% ipython --no-banner

In [1]: import numpy as np

In [2]: import numpy.linalg as la

In [3]: np.set_printoptions(precision=3, suppress=True, linewidth=120)

In [4]: rnd = lambda a: np.round(a, 3) + 0

In [5]: mat = np.load("sample1.npy")

In [6]: mat
Out[6]: 
array([[0., 1.],
       [1., 0.]])

In [7]: ev, evecs = la.eigh(mat)

In [8]: vec = np.array([2, 3])

In [9]: np.abs(mat).sum(axis=1).max(), np.abs(ev).max()
Out[9]: (np.float64(1.0), np.float64(1.0))

In [10]: vec @ mat @ vec
Out[10]: np.float64(12.0)

In [11]: vec = np.array([3, 1])

In [12]: [p for p in range(1, 25) if np.allclose(la.matrix_power(mat, p), np.eye(2))]
Out[12]: [2, 4, 6, 8, 10, 12, 14, 16, 18, 20, 22, 24]

In [13]: rnd(np.sort(np.abs(np.degrees(np.angle(la.eigvals(mat))))))
Out[13]: array([  0., 180.])

In [14]: mat.T @ (mat @ vec)
Out[14]: array([3., 1.])

In [15]: O = mat.astype(float).copy()

In [16]: for j in range(2):
    ...:     O[:, j] -= O[:, :j] @ (O[:, :j].T @ O[:, j])
    ...:     O[:, j] /= la.norm(O[:, j])
    ...: 

In [17]: O.T @ O
Out[17]: 
array([[1., 0.],
       [0., 1.]])

In [18]: out = mat / np.sqrt((mat ** 2).mean(axis=1, keepdims=True))

In [19]: mat - mat.mean(axis=1, keepdims=True)
Out[19]: 
array([[-0.5,  0.5],
       [ 0.5, -0.5]])

In [20]: rnd(out[1])
Out[20]: array([1.414, 0.   ])

In [21]: mat.sum(axis=0)
Out[21]: array([1., 1.])

In [22]: np.trace(mat @ mat @ mat) // 6
Out[22]: np.float64(0.0)

In [23]: np.argwhere(np.triu(mat))
Out[23]: array([[0, 1]])

In [24]: low = np.diag(mat.sum(axis=1)) - mat

In [25]: la.matrix_rank(low)
Out[25]: np.int64(1)

In [26]: rnd(la.eigvalsh(low))
Out[26]: array([0., 2.])

In [27]: low @ np.ones(2)
Out[27]: array([0., 0.])

In [28]: round(la.det(low[1:, 1:]))
Out[28]: 1

In [29]: W0 = np.load("x.npy")

In [30]: W0
Out[30]: 
array([[ 0,  7,  6],
       [ 0, 10,  7],
       [ 2,  0,  3],
       [ 0,  0,  3],
       [ 3,  7,  6],
       [ 2, 10,  7],
       [ 0,  7,  6],
       [ 2,  0,  3],
       [ 1,  7,  6],
       [ 1,  4,  5],
       [ 3,  0,  3],
       [ 3,  4,  5],
       [ 0, 10,  7],
       [ 2,  4,  5],
       [ 2, 10,  7],
       [ 0,  4,  5],
       [ 0,  7,  6],
       [ 2, 10,  7],
       [ 0,  7,  6],
       [ 3,  1,  4],
       [ 3,  7,  6]])

In [31]: out = np.array([[9, 4], [-3, -2], [-5, -7]])

In [32]: out.T @ W0.T
Out[32]: 
array([[-51, -65,   3, -15, -24, -47, -51,   3, -42, -28,  12, -10, -65, -19, -47, -37, -51, -47, -51,   4, -24],
       [-56, -69, -13, -21, -44, -61, -56, -13, -52, -39,  -9, -31, -69, -35, -61, -43, -56, -61, -56, -18, -44]])

In [33]: la.matrix_rank(np.vstack([W0, out.T]))
Out[33]: np.int64(3)

In [34]: np.einsum("ij,ij->i", W0, W0)
Out[34]: array([ 85, 149,  13,   9,  94, 153,  85,  13,  86,  42,  18,  50, 149,  45, 153,  41,  85, 153,  85,  26,  94])

In [35]: np.einsum("ik,kj->ji", W0, out)
Out[35]: 
array([[-51, -65,   3, -15, -24, -47, -51,   3, -42, -28,  12, -10, -65, -19, -47, -37, -51, -47, -51,   4, -24],
       [-56, -69, -13, -21, -44, -61, -56, -13, -52, -39,  -9, -31, -69, -35, -61, -43, -56, -61, -56, -18, -44]])

In [36]: W0 @ out
Out[36]: 
array([[-51, -56],
       [-65, -69],
       [  3, -13],
       [-15, -21],
       [-24, -44],
       [-47, -61],
       [-51, -56],
       [  3, -13],
       [-42, -52],
       [-28, -39],
       [ 12,  -9],
       [-10, -31],
       [-65, -69],
       [-19, -35],
       [-47, -61],
       [-37, -43],
       [-51, -56],
       [-47, -61],
       [-51, -56],
       [  4, -18],
       [-24, -44]])

In [37]: np.einsum("ik,kj->ij", W0, out)
Out[37]: 
array([[-51, -56],
       [-65, -69],
       [  3, -13],
       [-15, -21],
       [-24, -44],
       [-47, -61],
       [-51, -56],
       [  3, -13],
       [-42, -52],
       [-28, -39],
       [ 12,  -9],
       [-10, -31],
       [-65, -69],
       [-19, -35],
       [-47, -61],
       [-37, -43],
       [-51, -56],
       [-47, -61],
       [-51, -56],
       [  4, -18],
       [-24, -44]])

In [38]: np.vstack([W0, out.T]).shape
Out[38]: (23, 3)

In [39]: np.einsum("ij->j", W0)
Out[39]: array([ 29, 116, 113])
